$ python3 -q
>>> import numpy as np
>>> np.set_printoptions(precision=2, suppress=True, linewidth=140)
>>> def rnd(a):
...     return np.round(a, 2) + 0
... 
>>> other = np.array([[0, -2], [-2, 1], [0, 0]])
>>> feats = np.tile(other, (2, 3))
>>> feats
array([[ 0, -2,  0, -2,  0, -2],
       [-2,  1, -2,  1, -2,  1],
       [ 0,  0,  0,  0,  0,  0],
       [ 0, -2,  0, -2,  0, -2],
       [-2,  1, -2,  1, -2,  1],
       [ 0,  0,  0,  0,  0,  0]])
>>> rng = np.random.default_rng(20)
>>> lab = rng.permutation(6)
>>> lab
array([0, 4, 1, 5, 3, 2])
>>> other = feats[lab][:, lab]
>>> other
array([[ 0,  0, -2, -2, -2,  0],
       [-2, -2,  1,  1,  1, -2],
       [-2, -2,  1,  1,  1, -2],
       [ 0,  0,  0,  0,  0,  0],
       [ 0,  0, -2, -2, -2,  0],
       [ 0,  0,  0,  0,  0,  0]])
>>> np.diag(other)
array([ 0, -2,  1,  0, -2,  0])
>>> left, sv, VT = np.linalg.svd(feats)
>>> vecs = VT[:(sv > 1e-8).sum()]
>>> x0 = feats[4] + 3 * feats[3] + rng.integers(2) * np.eye(6)[2]
>>> x0
array([-2., -5., -2., -5., -2., -5.])
>>> np.allclose(vecs.T @ vecs @ x0, x0)
True
>>> rnd(vecs.T @ vecs)
array([[0.33, 0.  , 0.33, 0.  , 0.33, 0.  ],
       [0.  , 0.33, 0.  , 0.33, 0.  , 0.33],
       [0.33, 0.  , 0.33, 0.  , 0.33, 0.  ],
       [0.  , 0.33, 0.  , 0.33, 0.  , 0.33],
       [0.33, 0.  , 0.33, 0.  , 0.33, 0.  ],
       [0.  , 0.33, 0.  , 0.33, 0.  , 0.33]])
>>> rnd(np.diag(vecs.T @ vecs))
array([0.33, 0.33, 0.33, 0.33, 0.33, 0.33])
>>> rk = np.linalg.matrix_rank(feats)
>>> rk
np.int64(2)
>>> N = np.linalg.svd(feats)[2][rk:].T
>>> np.allclose(feats @ N, 0)
True
>>> [int(np.linalg.matrix_rank(feats[:, :j + 1])) for j in range(6)]
[1, 2, 2, 2, 2, 2]
>>> np.linalg.matrix_rank(feats.T @ feats), np.linalg.matrix_rank(feats @ feats.T)
(np.int64(2), np.int64(2))
>>> [int(np.linalg.matrix_rank(feats[:i])) for i in range(1, len(feats) + 1)]
[1, 2, 2, 2, 2, 2]
>>> rnd(feats @ N)
array([[0., 0., 0., 0.],
       [0., 0., 0., 0.],
       [0., 0., 0., 0.],
       [0., 0., 0., 0.],
       [0., 0., 0., 0.],
       [0., 0., 0., 0.]])
>>> [int(np.linalg.matrix_rank(np.delete(feats, i, axis=0))) for i in range(6)]
[2, 2, 2, 2, 2, 2]
>>> def softmax(z):
...     e = np.exp(z - z.max(axis=-1, keepdims=True))
...     return e / e.sum(axis=-1, keepdims=True)
... 
>>> rnd(softmax(feats).sum(axis=1))
array([1., 1., 1., 1., 1., 1.])
>>> rnd(softmax(feats[0] + -1))
array([0.29, 0.04, 0.29, 0.04, 0.29, 0.04])
>>> scores = feats @ feats.T / np.sqrt(6)
>>> softmax(scores).round(6).argmax(axis=1)
array([0, 1, 0, 0, 1, 0])
>>> rnd(softmax(scores)[0] @ feats)
array([ 0.  , -1.98,  0.  , -1.98,  0.  , -1.98])
>>> rnd(softmax(scores + np.triu(np.full(scores.shape, -np.inf), 1)))
array([[1.  , 0.  , 0.  , 0.  , 0.  , 0.  ],
       [0.  , 1.  , 0.  , 0.  , 0.  , 0.  ],
       [0.33, 0.33, 0.33, 0.  , 0.  , 0.  ],
       [0.5 , 0.  , 0.  , 0.5 , 0.  , 0.  ],
       [0.  , 0.5 , 0.  , 0.  , 0.5 , 0.  ],
       [0.17, 0.17, 0.17, 0.17, 0.17, 0.17]])
>>> (feats + feats.T) / 2
array([[ 0. , -2. ,  0. , -1. , -1. , -1. ],
       [-2. ,  1. , -1. , -0.5, -0.5,  0.5],
       [ 0. , -1. ,  0. ,  0. , -1. ,  0. ],
       [-1. , -0.5,  0. , -2. ,  0.5, -1. ],
       [-1. , -0.5, -1. ,  0.5, -2. ,  0.5],
       [-1. ,  0.5,  0. , -1. ,  0.5,  0. ]])
>>> (feats - feats.T) / 2
array([[ 0. ,  0. ,  0. , -1. ,  1. , -1. ],
       [ 0. ,  0. , -1. ,  1.5, -1.5,  0.5],
       [ 0. ,  1. ,  0. ,  0. ,  1. ,  0. ],
       [ 1. , -1.5,  0. ,  0. , -0.5, -1. ],
       [-1. ,  1.5, -1. ,  0.5,  0. ,  0.5],
       [ 1. , -0.5,  0. ,  1. , -0.5,  0. ]])
>>> rnd(np.abs(np.linalg.eigvals(feats)).max())
np.float64(3.0)
>>> np.trace(feats)
np.int64(-3)
>>> assert feats == feats.T
Traceback (most recent call last):
  File "<python-input-39>", line 1, in <module>
    assert feats == feats.T
           ^^^^^^^^^^^^^^^^
ValueError: The truth value of an array with more than one element is ambiguous. Use a.any() or a.all()
>>> rnd(np.sort(np.abs(np.linalg.eigvals(feats))))
array([0., 0., 0., 0., 0., 3.])
>>> feats.inv()
Traceback (most recent call last):
  File "<python-input-41>", line 1, in <module>
    feats.inv()
    ^^^^^^^^^
AttributeError: 'numpy.ndarray' object has no attribute 'inv'
>>> th = rng.uniform(0, 2 * np.pi, 15)
>>> O, _ = np.linalg.qr(np.array([[0.3, -0.1],
...     [-1.5, 0.5],
...     [0.8, -0.6],
...     [-1.8, 2.0],
...     [1.1, -0.5],
...     [-1.7, -1.2],
...     [-0.6, 0.3],
...     [0.5, 0.9],
...     [-1.8, -2.4]]))
>>> data = 20 * np.c_[np.cos(th), np.sin(th)] @ O.T
>>> rnd(data)
array([[  1.48,  -7.39,   3.68,  -7.77,   5.32,  -9.77,  -2.88,   3.31, -11.24],
       [  1.72,  -8.6 ,   5.59, -14.54,   6.71,  -4.43,  -3.74,  -0.35,  -1.29],
       [ -1.13,   5.65,  -2.2 ,   3.38,  -3.82,  10.69,   2.02,  -4.47,  14.06],
       [ -0.89,   4.43,  -1.28,   0.77,  -2.82,  10.76,   1.45,  -4.94,  15.07],
       [ -1.65,   8.24,  -4.56,  10.56,  -6.11,   8.49,   3.34,  -2.24,   8.45],
       [ -0.11,   0.55,  -2.04,   7.99,  -1.1 ,  -8.63,   0.74,   5.4 , -15.05],
       [  1.73,  -8.67,   5.21, -12.88,   6.59,  -6.71,  -3.64,   1.01,  -5.1 ],
       [  0.47,  -2.37,  -0.17,   3.18,   1.16, -10.28,  -0.52,   5.38, -15.74],
       [  0.9 ,  -4.5 ,   4.24, -13.14,   4.04,   4.67,  -2.35,  -4.4 ,  11.19],
       [  1.18,  -5.88,   4.89, -14.45,   5.01,   2.67,  -2.88,  -3.68,   8.8 ],
       [ -1.12,   5.58,  -2.15,   3.22,  -3.76,  10.7 ,   1.98,  -4.5 ,  14.13],
       [ -1.28,   6.4 ,  -2.81,   5.15,  -4.45,  10.45,   2.38,  -4.06,  13.11],
       [ -1.22,   6.1 ,  -4.99,  14.62,  -5.17,  -2.3 ,   2.96,   3.53,  -8.33],
       [ -1.26,   6.32,  -5.08,  14.78,  -5.32,  -1.92,   3.04,   3.38,  -7.84],
       [ -1.57,   7.86,  -4.13,   9.18,  -5.74,   9.21,   3.13,  -2.8 ,   9.95]])
>>> left, sv = np.linalg.svd(feats)
Traceback (most recent call last):
  File "<python-input-46>", line 1, in <module>
    left, sv = np.linalg.svd(feats)
    ^^^^^^^^
ValueError: too many values to unpack (expected 2)
>>> left, sv, VT = np.linalg.svd(feats, full_matrices=False)
>>> rnd(sv)
array([6.27, 3.83, 0.  , 0.  , 0.  , 0.  ])
>>> rnd(left.T @ feats @ VT.T)
array([[6.27, 0.  , 0.  , 0.  , 0.  , 0.  ],
       [0.  , 3.83, 0.  , 0.  , 0.  , 0.  ],
       [0.  , 0.  , 0.  , 0.  , 0.  , 0.  ],
       [0.  , 0.  , 0.  , 0.  , 0.  , 0.  ],
       [0.  , 0.  , 0.  , 0.  , 0.  , 0.  ],
       [0.  , 0.  , 0.  , 0.  , 0.  , 0.  ]])
>>> rnd(sv / sv[0])
array([1.  , 0.61, 0.  , 0.  , 0.  , 0.  ])
>>> (sv > 1e-8).sum()
np.int64(2)
>>> left.shape, sv.shape, VT.shape
((6, 6), (6,), (6, 6))
>>> rk = np.linalg.matrix_rank(data)
>>> rk
np.int64(2)
>>> N = np.linalg.svd(data)[2][rk:].T
>>> np.linalg.matrix_rank(data.T @ data), np.linalg.matrix_rank(data @ data.T)
(np.int64(2), np.int64(2))
>>> N.shape
(9, 7)
>>> [int(np.linalg.matrix_rank(np.delete(data, i, axis=0))) for i in range(15)]
[2, 2, 2, 2, 2, 2, 2, 2, 2, 2, 2, 2, 2, 2, 2]
>>> np.linalg.lstsq(feats[:-1].T, feats[-1])[2]
np.int32(2)
>>> rnd(feats @ np.linalg.pinv(feats) @ feats)
array([[ 0., -2.,  0., -2.,  0., -2.],
       [-2.,  1., -2.,  1., -2.,  1.],
       [ 0.,  0.,  0.,  0.,  0.,  0.],
       [ 0., -2.,  0., -2.,  0., -2.],
       [-2.,  1., -2.,  1., -2.,  1.],
       [ 0.,  0.,  0.,  0.,  0.,  0.]])
>>> try:
...     np.linalg.inv(feats)
... except np.linalg.LinAlgError as e:
...     print(e)
... 
Singular matrix
>>> np.abs(np.diag(np.linalg.qr(feats)[1])) > 1e-9
array([ True,  True, False, False, False, False])
>>> np.unique(feats.round(6), axis=0).shape
(3, 6)
>>> m1 = np.array([[-6, -4, 0, 0], [4, 6, 0, 0], [6, 4, 6, 4], [-4, -6, -4, -6]])
>>> O, r_ = np.linalg.qr(m1)
>>> rnd(O @ r_)
array([[-6., -4.,  0.,  0.],
       [ 4.,  6.,  0.,  0.],
       [ 6.,  4.,  6.,  4.],
       [-4., -6., -4., -6.]])
>>> rnd(abs(r_[0, 0])), rnd(np.linalg.norm(m1[:, 0]))
(np.float64(10.2), np.float64(10.2))
>>> hat = np.triu(np.array([[0, 8, 9, 5], [4, 5, 3, 6], [0, 6, 9, 6], [5, 4, 5, 2]]), 1) + np.eye(4)
>>> other = hat @ m1 @ np.linalg.inv(hat)
>>> hat @ m1 - m1 @ hat
array([[  66.,  102.,  100.,   60.],
       [  -6.,  -56.,  -60.,  -80.],
       [ -24.,  -84.,  -90., -126.],
       [   0.,   32.,   54.,   80.]])
>>> rnd(np.poly(other))
array([  1.,   0., -40.,   0., 400.])
>>> f = np.array([2, 1, -1, -1])
>>> other = m1 + np.outer(f, np.eye(4)[3])
>>> np.linalg.matrix_rank(other - m1)
np.int64(1)
>>> lab = rng.permutation(4)
>>> lab
array([3, 1, 0, 2])
>>> other = m1[lab][:, lab]
>>> np.trace(other)
np.int64(0)
>>> other
array([[-6, -6, -4, -4],
       [ 0,  6,  4,  0],
       [ 0, -4, -6,  0],
       [ 4,  4,  6,  6]])
>>> rnd(np.sort(np.abs(np.linalg.eigvals(other))))
array([4.47, 4.47, 4.47, 4.47])
>>> np.allclose(other, m1)
False
>>> rnd(np.linalg.det(other)), rnd(np.linalg.det(m1[lab]))
(np.float64(400.0), np.float64(400.0))
>>> M = np.loadtxt("x.csv", delimiter=",")
>>> M
array([[ 0.,  2.,  0.,  2.,  0.,  2.,  2.,  1.,  0.,  0.],
       [ 0.,  2.,  0.,  2.,  2.,  1.,  1.,  1.,  0.,  0.],
       [ 1.,  1.,  0.,  1.,  2.,  2.,  0.,  0.,  0.,  0.],
       [ 0.,  2.,  0.,  2.,  1.,  1.,  0.,  1.,  0.,  0.],
       [ 2.,  1.,  1.,  1.,  1.,  2.,  0.,  2.,  0.,  0.],
       [ 2.,  2.,  2.,  0.,  0.,  2.,  2.,  1.,  0.,  0.],
       [ 0.,  0.,  0.,  2.,  2.,  1.,  1.,  0.,  0.,  0.],
       [ 1.,  0.,  1.,  2.,  2.,  1.,  0.,  1.,  0.,  0.],
       [ 0.,  0.,  0.,  0.,  0.,  0.,  0.,  0.,  0., -2.],
       [ 0.,  0.,  0.,  0.,  0.,  0.,  0.,  0.,  4.,  3.]])
>>> x0 = np.array([-3, 0, -2, 1, -2, 3, 3, 3, -2, -1])
>>> a = np.maximum(M @ x0, 0)
>>> np.maximum(M @ x0, 0) - np.maximum(-M @ x0, 0)
array([ 17.,   7.,   0.,   6.,   3.,   5.,   4.,  -1.,   2., -11.])
>>> np.flatnonzero(a > 1e-9)
array([0, 1, 3, 4, 5, 6, 8])
>>> a
array([17.,  7.,  0.,  6.,  3.,  5.,  4.,  0.,  2.,  0.])
>>> O, vecs = np.linalg.qr(M[:, :3])[0], np.linalg.qr(M[:, 3:])[0]
>>> sv = np.linalg.svd(O.T @ vecs, compute_uv=False)
>>> (sv > 0.9).sum()
np.int64(1)
>>> rnd(np.linalg.norm(O @ O.T - vecs @ vecs.T, 2))
np.float64(1.0)
>>> rnd(sv)
array([1.  , 0.86, 0.63])
>>> rnd(np.degrees(np.arccos(sv.clip(0, 1))))
array([ 1.13, 30.12, 50.76])
